$ ipython --no-banner

In [1]: import numpy as np

In [2]: import numpy.linalg as la

In [3]: np.set_printoptions(precision=1, suppress=True, linewidth=200)

In [4]: def rnd(a):
   ...:     return np.round(a, 1) + 0
   ...: 

In [5]: K = np.load("sample11.npy")

In [6]: print(K)
[[ 247 -103  -41]
 [-103  247   49]
 [ -41   49  165]]

In [7]: Uu, s, vt = la.svd(K, full_matrices=False)

In [8]: print(np.allclose(Uu * s @ vt, K))
True

In [9]: print(rnd(np.sqrt((s ** 2).sum())), rnd(la.norm(K)))
422.6 422.6

In [10]: print(rnd(Uu.T @ Uu))
[[1. 0. 0.]
 [0. 1. 0.]
 [0. 0. 1.]]

In [11]: print((s > 1e-8).sum())
3

In [12]: print(rnd(s))
[369.8 150.  139.2]

In [13]: Lm = la.cholesky(K)

In [14]: print(rnd(K / np.sqrt(np.outer(np.diag(K), np.diag(K)))))
[[ 1.  -0.4 -0.2]
 [-0.4  1.   0.2]
 [-0.2  0.2  1. ]]

In [15]: print(rnd(Lm))
[[15.7  0.   0. ]
 [-6.6 14.3  0. ]
 [-2.6  2.2 12.4]]

In [16]: print(rnd(np.diag(Lm) ** 2))
[247.  204.  153.2]

In [17]: print(rnd(Lm @ Lm.T))
[[ 247. -103.  -41.]
 [-103.  247.   49.]
 [ -41.   49.  165.]]

In [18]: F = np.load("out15.npy")

In [19]: print(F)
[[0 1 0 1 0]
 [1 0 0 0 1]
 [0 0 0 0 0]
 [1 0 0 0 1]
 [0 1 0 1 0]]

In [20]: ev, vecs = la.eigh(F)

In [21]: vec = np.array([5, -6, 3, 1, 1])

In [22]: print(rnd(vec @ F @ vec / (vec @ vec)), rnd(ev[0]), rnd(ev[-1]))
-0.8 -2.0 2.0

In [23]: print(rnd(vecs * np.maximum(ev, 0) @ vecs.T))
[[0.5 0.5 0.  0.5 0.5]
 [0.5 0.5 0.  0.5 0.5]
 [0.  0.  0.  0.  0. ]
 [0.5 0.5 0.  0.5 0.5]
 [0.5 0.5 0.  0.5 0.5]]

In [24]: Uu, s, vt = la.svd(F)

In [25]: vecs = vt[:(s > 1e-8).sum()]

In [26]: rng = np.random.default_rng(8814)

In [27]: vec = F[0] + 4 * F[4] + rng.integers(2) * np.eye(5)[2]

In [28]: print(vec)
[0. 5. 0. 5. 0.]

In [29]: print(np.allclose(vecs.T @ vecs @ vec, vec))
True

In [30]: print(rnd(vecs.T @ vecs))
[[0.5 0.  0.  0.  0.5]
 [0.  0.5 0.  0.5 0. ]
 [0.  0.  0.  0.  0. ]
 [0.  0.5 0.  0.5 0. ]
 [0.5 0.  0.  0.  0.5]]

In [31]: print(rnd(la.norm(vec - vecs.T @ vecs @ vec)))
0.0

In [32]: Uu, s, vt = la.svd(F, full_matrices=False)

In [33]: print(rnd(np.sqrt((s ** 2).sum())), rnd(la.norm(F)))
2.8 2.8

In [34]: print(Uu.shape, s.shape, vt.shape)
(5, 5) (5,) (5, 5)

In [35]: print(rnd(s / s[0]))
[1. 1. 0. 0. 0.]

In [36]: print(rnd(Uu.T @ Uu))
[[1. 0. 0. 0. 0.]
 [0. 1. 0. 0. 0.]
 [0. 0. 1. 0. 0.]
 [0. 0. 0. 1. 0.]
 [0. 0. 0. 0. 1.]]

In [37]: print(rnd(s))
[2. 2. 0. 0. 0.]

In [38]: mat = np.arange(42).reshape(6, 7) + 5

In [39]: print(mat)
[[ 5  6  7  8  9 10 11]
 [12 13 14 15 16 17 18]
 [19 20 21 22 23 24 25]
 [26 27 28 29 30 31 32]
 [33 34 35 36 37 38 39]
 [40 41 42 43 44 45 46]]

In [40]: rk = la.matrix_rank(mat)

In [41]: print(rk)
2

In [42]: ns = la.svd(mat)[2][rk:].T

In [43]: print(la.matrix_rank(mat.T @ mat), la.matrix_rank(mat @ mat.T))
2 2

In [44]: print(ns.shape)
(7, 5)

In [45]: print([int(la.matrix_rank(mat[:i])) for i in range(1, len(mat) + 1)])
[1, 2, 2, 2, 2, 2]

In [46]: print(np.allclose(mat @ ns, 0))
True

In [47]: print(rnd(la.norm(mat, "nuc")))
188.4

In [48]: print(rnd(la.norm(mat, axis=1)))
[ 21.8  40.   58.4  76.9  95.4 113.9]

In [49]: print(mat[4] @ mat[3])
7336

In [50]: print(rnd(la.norm(mat[4] - mat[3])))
18.5

In [51]: print(rnd(la.norm(mat, 2)))
182.9

In [52]: print(rnd(la.norm(mat, 1)), rnd(la.norm(mat, np.inf)))
171.0 301.0

In [53]: print(rnd(la.norm(mat, axis=0)))
[62.4 64.6 66.8 69.  71.2 73.5 75.7]

In [54]: print(rnd(la.norm(mat) ** 2 / la.norm(mat, 2) ** 2))
1.0

In [55]: Uu, s, vt = la.svd(mat)

In [56]: print(rnd(s))
[182.9   5.5   0.    0.    0.    0. ]

In [57]: Y = Uu[:, :2] @ np.diag(s[:2]) @ vt[:2]

In [58]: print(la.matrix_rank(mat, rtol=0.05))
1

In [59]: print(rnd(la.norm(mat - Y, 2)), rnd(s[2]))
0.0 0.0

In [60]: print(rnd(la.norm(mat - Y) / la.norm(mat)))
0.0

In [61]: print(np.argsort(-la.norm(mat, axis=0).round(6), kind="stable")[:3])
[6 5 4]

In [62]: print(la.matrix_rank(mat, rtol=0.1))
1

In [63]: Uu, s, vt = la.svd(mat)

In [64]: vecs = vt[:(s > 1e-8).sum()]

In [65]: vec = mat[2] + -2 * mat[3] + rng.integers(2) * np.eye(7)[3]

In [66]: print(vec)
[-33. -34. -35. -35. -37. -38. -39.]

In [67]: print(rnd(np.diag(vecs.T @ vecs)))
[0.5 0.3 0.2 0.1 0.2 0.3 0.5]

In [68]: print(la.matrix_rank(np.vstack([mat, vec])))
3
